In [1]: import numpy as np

In [2]: np.set_printoptions(precision=1, suppress=True, linewidth=140)

In [3]: A = np.load("dump.npy")

In [4]: A.round(1) + 0
Out[4]: 
array([[-0.4,  0. ,  0.4,  0.8, -0.3],
       [ 0.4,  0. ,  0.8, -0.2, -0.3],
       [ 0.4, -0.4,  0.2,  0.4,  0.7],
       [-0.1, -0.9, -0.1, -0.1, -0.3],
       [-0.7, -0.1,  0.4, -0.4,  0.4]])

In [5]: T = np.stack([A, -3 * A, A[::-1]])

In [6]: np.linalg.det(T)
Out[6]: array([   1., -243.,    1.])

In [7]: (T @ A.T).shape
Out[7]: (3, 5, 5)

In [8]: np.round(T.sum(axis=0), 1) + 0
Out[8]: 
array([[ 0.2,  0. , -0.3, -2. ,  1. ],
       [-0.9, -0.9, -1.8,  0.3,  0.3],
       [-0.4,  0.4, -0.2, -0.4, -0.7],
       [ 0.6,  1.8,  1.1,  0. ,  0.4],
       [ 0.9,  0.2, -0.5,  1.6, -1.2]])

In [9]: T.shape
Out[9]: (3, 5, 5)

In [10]: rng = np.random.default_rng(85270)

In [11]: z = rng.permutation(5)

In [12]: M2 = A[:, z] * rng.choice([-1, 1], 5)

In [13]: M2.round(1) + 0
Out[13]: 
array([[-0.3, -0.4,  0. , -0.8,  0.4],
       [-0.3,  0.4,  0. ,  0.2,  0.8],
       [ 0.7,  0.4,  0.4, -0.4,  0.2],
       [-0.3, -0.1,  0.9,  0.1, -0.1],
       [ 0.4, -0.7,  0.1,  0.4,  0.4]])

In [14]: left, _, Vt = np.linalg.svd(A.T @ M2)

In [15]: np.round(left @ Vt, 1) + 0
Out[15]: 
array([[ 0.,  1.,  0.,  0.,  0.],
       [ 0.,  0., -1.,  0.,  0.],
       [ 0.,  0.,  0.,  0.,  1.],
       [ 0.,  0.,  0., -1.,  0.],
       [ 1.,  0.,  0.,  0.,  0.]])

In [16]: Q, R = np.linalg.qr(M2)

In [17]: Q.shape, R.shape
Out[17]: ((5, 5), (5, 5))

In [18]: R.round(1) + 0
Out[18]: 
array([[ 1.,  0.,  0.,  0.,  0.],
       [ 0., -1.,  0.,  0.,  0.],
       [ 0.,  0., -1.,  0.,  0.],
       [ 0.,  0.,  0., -1.,  0.],
       [ 0.,  0.,  0.,  0.,  1.]])

In [19]: round(np.trace(Q @ Q.T), 1)
Out[19]: np.float64(5.0)

In [20]: Q.round(1) + 0
Out[20]: 
array([[-0.3,  0.4,  0. ,  0.8,  0.4],
       [-0.3, -0.4,  0. , -0.2,  0.8],
       [ 0.7, -0.4, -0.4,  0.4,  0.2],
       [-0.3,  0.1, -0.9, -0.1, -0.1],
       [ 0.4,  0.7, -0.1, -0.4,  0.4]])

In [21]: f = np.array([0, 0, 1, 0, 3])

In [22]: M2 = A + np.outer(f, np.eye(5)[0])

In [23]: round(np.linalg.det(M2) / np.linalg.det(A), 1), round(1 + np.linalg.solve(A, f)[0], 1)
Out[23]: (np.float64(-0.6), np.float64(-0.6))

In [24]: M2.round(1) + 0
Out[24]: 
array([[-0.4,  0. ,  0.4,  0.8, -0.3],
       [ 0.4,  0. ,  0.8, -0.2, -0.3],
       [ 1.4, -0.4,  0.2,  0.4,  0.7],
       [-0.1, -0.9, -0.1, -0.1, -0.3],
       [ 2.3, -0.1,  0.4, -0.4,  0.4]])

In [25]: np.linalg.matrix_rank(np.linalg.inv(M2) - np.linalg.inv(A), tol=1e-8)
Out[25]: np.int64(1)

In [26]: round(float(np.linalg.norm(A[4], 1)), 1), round(float(np.linalg.norm(A[4], np.inf)), 1)
Out[26]: (2.1, 0.7)

In [27]: round(np.linalg.norm(A, "nuc"), 1)
Out[27]: np.float64(5.0)

In [28]: round(float(np.linalg.norm(A, 2)), 1)
Out[28]: 1.0

In [29]: round(np.linalg.norm(A[4] - A[1]), 1)
Out[29]: np.float64(1.4)

In [30]: round(float(np.linalg.norm(A, 1)), 1), round(float(np.linalg.norm(A, np.inf)), 1)
Out[30]: (2.1, 2.1)

In [31]: M2 = np.array([[2, -1, -2], [0, -1, 2], [1, -1, 2]])

In [32]: F = M2 - M2.T

In [33]: F
Out[33]: 
array([[ 0, -1, -3],
       [ 1,  0,  3],
       [ 3, -3,  0]])

In [34]: np.einsum("ij,ji->", F, F)
Out[34]: np.int64(-38)

In [35]: np.round(np.poly(F), 1) + 0
Out[35]: array([ 1.,  0., 19.,  0.])

In [36]: hat = np.triu(np.array([[2, 3, 0], [3, 2, 0], [2, 2, 0]]), 1) + np.eye(3)

In [37]: M2 = hat @ F @ np.linalg.inv(hat)

In [38]: M2
Out[38]: 
array([[  3., -10.,   6.],
       [  1.,  -3.,   3.],
       [  3., -12.,   0.]])

In [39]: np.linalg.matrix_rank(M2)
Out[39]: np.int64(2)

In [40]: round(float(np.linalg.norm(F[1] - F[2])), 1)
Out[40]: 4.7

In [41]: round(np.linalg.norm(F, 2), 1)
Out[41]: np.float64(4.4)

In [42]: np.linalg.norm(F, axis=0)
Out[42]: array([3.2, 3.2, 4.2])

In [43]: F[1] @ F[2]
Out[43]: np.int64(3)

In [44]: np.round(np.linalg.norm(F) ** 2 / np.linalg.norm(F, 2) ** 2, 1)
Out[44]: np.float64(2.0)

In [45]: np.linalg.cond(F) > 100
Out[45]: np.True_

In [46]: np.linalg.matrix_rank(F, rtol=0.1)
Out[46]: np.int64(2)

In [47]: feats = np.array([[0, 1, 0, 1], [1, 0, 0, 0], [0, 0, 0, 0], [1, 0, 0, 0]])

In [48]: ev, V = np.linalg.eigh(feats)

In [49]: ev.sum(), np.trace(feats)
Out[49]: (np.float64(0.0), np.int64(0))

In [50]: np.abs(V[:, -1])
Out[50]: array([0.7, 0.5, 0. , 0.5])

In [51]: ev
Out[51]: array([-1.4,  0. ,  0. ,  1.4])

In [52]: (ev > 1e-8).sum(), (ev < -1e-8).sum()
Out[52]: (np.int64(1), np.int64(1))

In [53]: left, sv, Vt = np.linalg.svd(feats)

In [54]: sv.round(1) + 0
Out[54]: array([1.4, 1.4, 0. , 0. ])

In [55]: np.argmax(sv[:-1] / (sv[1:] + 1e-6)) + 1
Out[55]: np.int64(2)

In [56]: M2 = left[:, :2] @ np.diag(sv[:2]) @ Vt[:2]

In [57]: round(np.abs(feats - M2).max(), 1)
Out[57]: np.float64(0.0)

In [58]: M2.round(1) + 0
Out[58]: 
array([[0., 1., 0., 1.],
       [1., 0., 0., 0.],
       [0., 0., 0., 0.],
       [1., 0., 0., 0.]])

In [59]: np.linalg.matrix_rank(M2)
Out[59]: np.int64(2)

In [60]: round(np.linalg.norm(feats - M2, 2), 1), round(float(sv[2]), 1)
Out[60]: (np.float64(0.0), 0.0)
